% python3 -q
>>> import numpy as np
>>> from numpy import linalg as LA
>>> np.set_printoptions(suppress=True, linewidth=160)
>>> rnd = lambda a: np.round(a, 3) + 0
>>> M = np.array([[-1.0, 4.0, -3.0, 1.0],
...     [-2.0, 8.0, -6.0, 2.0],
...     [-1.0, 8.0, -7.0, 3.0],
...     [1.0, 4.0, -5.0, 3.0]])
>>> rank = LA.matrix_rank(M)
>>> rank
np.int64(2)
>>> null = LA.svd(M)[2][rank:].T
>>> [int(LA.matrix_rank(M[:, :j + 1])) for j in range(4)]
[1, 2, 2, 2]
>>> [int(LA.matrix_rank(M[:i])) for i in range(1, len(M) + 1)]
[1, 1, 2, 2]
>>> LA.matrix_rank(M.T @ M), LA.matrix_rank(M @ M.T)
(np.int64(2), np.int64(2))
>>> np.einsum("ii->", M)
np.float64(3.0)
>>> rnd(np.poly(M))
array([ 1., -3.,  2.,  0.,  0.])
>>> rnd(LA.det(M.T))
np.float64(0.0)
>>> Y = M / LA.norm(M, axis=1, keepdims=True)
>>> cov = Y @ Y.T
>>> rnd(cov[2])
array([0.989, 0.989, 1.   , 0.947])
>>> (np.abs(cov) > 0.9).astype(int)
array([[1, 1, 1, 0],
       [1, 1, 1, 0],
       [1, 1, 1, 1],
       [0, 0, 1, 1]])
>>> np.argwhere(np.triu(np.abs(cov) > 0.95, 1))
array([[0, 1],
       [0, 2],
       [1, 2]])
>>> np.unique(M.round(6), axis=0).shape
(4, 4)
>>> np.allclose(M[:-1].T @ LA.lstsq(M[:-1].T, M[-1])[0], M[-1])
True
>>> LA.lstsq(M[:-1].T, M[-1])[2]
np.int32(2)
>>> E = np.loadtxt("test7.csv", delimiter=",")
>>> E
array([[-0.161, -0.469,  0.682,  0.065, -0.291,  0.628],
       [-0.125,  0.355, -9.509, -6.394, -3.134, -2.959],
       [-0.26 ,  0.52 , -0.3  , -0.125, -0.375, -0.445],
       [-0.1  , -0.041,  1.78 ,  0.994,  0.607,  0.512],
       [ 0.163, -0.206,  1.755,  1.879,  0.737,  0.462],
       [-1.131, -0.031,  3.018,  1.799,  0.857,  0.739],
       [-0.011, -0.076,  5.825,  3.978,  1.701,  1.722],
       [ 0.109,  0.448,  1.574,  1.353,  0.597,  0.671],
       [-0.102,  0.032,  1.787,  0.873,  0.415,  0.897],
       [ 0.475, -0.039,  0.03 , -0.019,  0.274,  0.311],
       [ 0.237, -0.21 ,  3.013,  2.366,  0.882,  1.551],
       [-0.007,  0.398, -1.417, -0.437, -0.392, -0.3  ]])
>>> Y = np.c_[E[:, :5] @ np.array([[0, 0, 7, 4, 2],
...     [2, 7, 8, 7, 0],
...     [9, 9, 6, 8, 9],
...     [1, 0, 6, 2, 4],
...     [0, 6, 9, 1, 0]]), np.array([0, 2, 0, 2, 3, 2, 1, 1, 3, 0, 0, 1])]
>>> rnd(Y)
array([[   5.265,    1.109,   -3.016,    1.368,    6.076,    0.   ],
       [ -91.265, -101.9  , -121.659,  -90.009, -111.407,    2.   ],
       [  -1.785,   -1.31 ,   -3.585,   -0.425,   -3.72 ,    0.   ],
       [  16.932,   19.375,   21.079,   16.148,   19.796,    2.   ],
       [  17.262,   18.775,   27.93 ,   17.745,   23.637,    3.   ],
       [  28.899,   32.087,   28.45 ,   23.858,   32.096,    2.   ],
       [  56.251,   62.099,   73.442,   55.681,   68.315,    1.   ],
       [  16.415,   20.884,   27.282,   19.467,   19.796,    1.   ],
       [  17.02 ,   18.797,   19.237,   16.273,   19.371,    3.   ],
       [   0.173,    1.641,    5.545,    2.103,    1.144,    0.   ],
       [  29.063,   30.939,   40.191,   29.196,   37.055,    0.   ],
       [ -12.394,  -12.319,  -11.517,   -9.844,  -14.515,    1.   ]])
>>> rnd(LA.norm(Y - E @ LA.lstsq(E, Y)[0], axis=0))
array([0.   , 0.   , 0.   , 0.   , 0.   , 4.796])
>>> np.unravel_index(np.abs(Y).argmax(), Y.shape)
(np.int64(1), np.int64(2))
>>> np.abs(Y).max()
np.float64(121.659)
>>> rnd(Y.mean(axis=0))
array([6.82 , 7.515, 8.615, 6.797, 8.137, 1.25 ])
>>> LA.matrix_rank(Y)
np.int64(6)
>>> rnd(Y.sum(axis=1))
array([  10.802, -514.24 ,  -10.825,   95.33 ,  108.349,  147.39 ,  316.788,  104.844,   93.698,   10.606,  166.444,  -59.589])
>>> rnd(LA.norm(Y))
np.float64(304.94)
>>> idx = E[:, 3] > np.median(E[:, 3])
>>> r0 = E[idx].mean(axis=0) - E[~idx].mean(axis=0)
>>> rnd(r0)
array([-0.092, -0.152,  4.282,  3.068,  1.481,  1.254])
>>> ((E - E.mean(axis=0)) @ r0 > 0).astype(int)
array([0, 0, 0, 1, 1, 1, 1, 1, 1, 0, 1, 0])
>>> x0 = np.array([0, 3, 0, 0, 3, 2])
>>> rnd(E @ x0)
array([ -1.024, -14.255,  -0.455,   2.722,   2.517,   3.956,   8.319,   4.477,   3.135,   1.327,   5.118,  -0.582])
>>> rnd(E @ (2 * x0))
array([ -2.048, -28.51 ,  -0.91 ,   5.444,   5.034,   7.912,  16.638,   8.954,   6.27 ,   2.654,  10.236,  -1.164])
>>> rnd(E @ np.ones(6))
array([  0.454, -21.766,  -0.985,   3.752,   4.79 ,   5.251,  13.139,   4.752,   3.902,   1.032,   7.839,  -2.155])
>>> K = np.loadtxt("dump.csv", delimiter=",")
>>> K
array([[ 6.,  3.,  0.],
       [ 3., -2.,  3.],
       [ 0.,  3., -4.]])
>>> x0 = np.array([0, 0, -2])
>>> h = np.maximum(K @ x0, 0)
>>> K.T @ h
array([  0.,  24., -32.])
>>> np.maximum(K @ x0, 0) - np.maximum(-K @ x0, 0)
array([ 0., -6.,  8.])
>>> np.maximum(K @ (3 * x0), 0)
array([ 0.,  0., 24.])
>>> rnd(np.tanh(K @ x0))
array([ 0., -1.,  1.])
>>> h
array([0., 0., 8.])
>>> np.allclose(K, K.T)
True
>>> np.allclose(K @ K.T, K.T @ K)
True
>>> (K - K.T) / 2
array([[0., 0., 0.],
       [0., 0., 0.],
       [0., 0., 0.]])
>>> rnd(np.abs(LA.eigvals(K)).max())
np.float64(7.088)
>>> rnd(np.sort(np.abs(LA.eigvals(K))))
array([0.658, 6.429, 7.088])
>>> K @ K
array([[ 45.,  12.,   9.],
       [ 12.,  22., -18.],
       [  9., -18.,  25.]])
>>> rnd(LA.det(K))
np.float64(30.0)
>>> Y = LA.inv(K)
>>> rnd(K @ Y)
array([[1., 0., 0.],
       [0., 1., 0.],
       [0., 0., 1.]])
>>> rnd(LA.det(K) * Y)
array([[ -1.,  12.,   9.],
       [ 12., -24., -18.],
       [  9., -18., -21.]])
>>> np.allclose(Y, K.T)
False
>>> rnd(Y)
array([[-0.033,  0.4  ,  0.3  ],
       [ 0.4  , -0.8  , -0.6  ],
       [ 0.3  , -0.6  , -0.7  ]])
>>> (np.abs(Y) > 1e-9).astype(int)
array([[1, 1, 1],
       [1, 1, 1],
       [1, 1, 1]])
>>> ev, V = LA.eig(Y)
>>> rnd(ev)
array([-1.519,  0.141, -0.156])
>>> rnd(np.prod(ev))
np.float64(0.033)
>>> m1 = np.array([[1.0, 0.0, 0.0, 0.0],
...     [0.0, -1.0, 0.0, 0.0],
...     [0.0, 0.0, 1.0, 0.0],
...     [0.0, 0.0, 0.0, -1.0]])
>>> x0 = np.array([3, 0, 1, 3])
>>> target = m1 @ x0
>>> target
array([ 3.,  0.,  1., -3.])
>>> rnd(LA.solve(m1, m1[:, 1]))
array([0., 1., 0., 0.])
>>> rnd(LA.solve(m1.T, m1[0]))
array([1., 0., 0., 0.])
>>> x0 = np.array([1, 1, 1, 1])
>>> rnd(LA.norm(x0)), rnd(LA.norm(m1 @ x0))
(np.float64(2.0), np.float64(2.0))
>>> ev, V = LA.eigh(m1)
>>> x0 = np.array([-3, -2, -3, 0])
>>> x0 @ m1 @ x0
np.float64(14.0)
>>> np.abs(m1).sum(axis=1).max(), np.abs(ev).max()
(np.float64(1.0), np.float64(1.0))
>>> rnd(LA.eigvalsh(m1[1:, 1:]))
array([-1., -1.,  1.])
>>> np.all(LA.eigvalsh(m1) > 0)
np.False_
>>> r0 = np.array([0, 1, 2])
>>> np.correlate(m1[1], m1[3], "full")
array([0., 1., 0., 0., 0., 0., 0.])
>>> np.polyval(r0, m1[1])
array([2., 1., 2., 2.])
>>> np.cross(m1[1, :3], m1[3, :3])
array([-0.,  0.,  0.])
>>> np.convolve(m1[1], r0)
array([ 0.,  0., -1., -2.,  0.,  0.])
>>> Y = np.array([[0, 1, 2, 2, 0],
...     [0, 3, 2, 0, 2],
...     [0, 0, 2, 0, 3],
...     [2, 1, 2, 2, 2],
...     [0, 3, 1, 0, 2]])
>>> Y[-1] = Y[0]
>>> X = Y + 0.05 * np.eye(5)
>>> X
array([[0.05, 1.  , 2.  , 2.  , 0.  ],
       [0.  , 3.05, 2.  , 0.  , 2.  ],
       [0.  , 0.  , 2.05, 0.  , 3.  ],
       [2.  , 1.  , 2.  , 2.05, 2.  ],
       [0.  , 1.  , 2.  , 2.  , 0.05]])
>>> U, sv, Vt = LA.svd(X)
>>> rnd(sv)
array([6.856, 3.201, 2.418, 1.615, 0.029])
>>> Y = U[:, :4] @ np.diag(sv[:4]) @ Vt[:4]
>>> rnd(LA.norm(X - Y, 2)), rnd(sv[4])
(np.float64(0.029), np.float64(0.029))
>>> rnd(Y)
array([[0.041, 1.003, 1.988, 2.011, 0.008],
       [0.   , 3.05 , 2.   , 0.   , 2.   ],
       [0.   , 0.   , 2.05 , 0.   , 3.   ],
       [2.   , 1.   , 2.   , 2.05 , 2.   ],
       [0.009, 0.997, 2.012, 1.989, 0.042]])
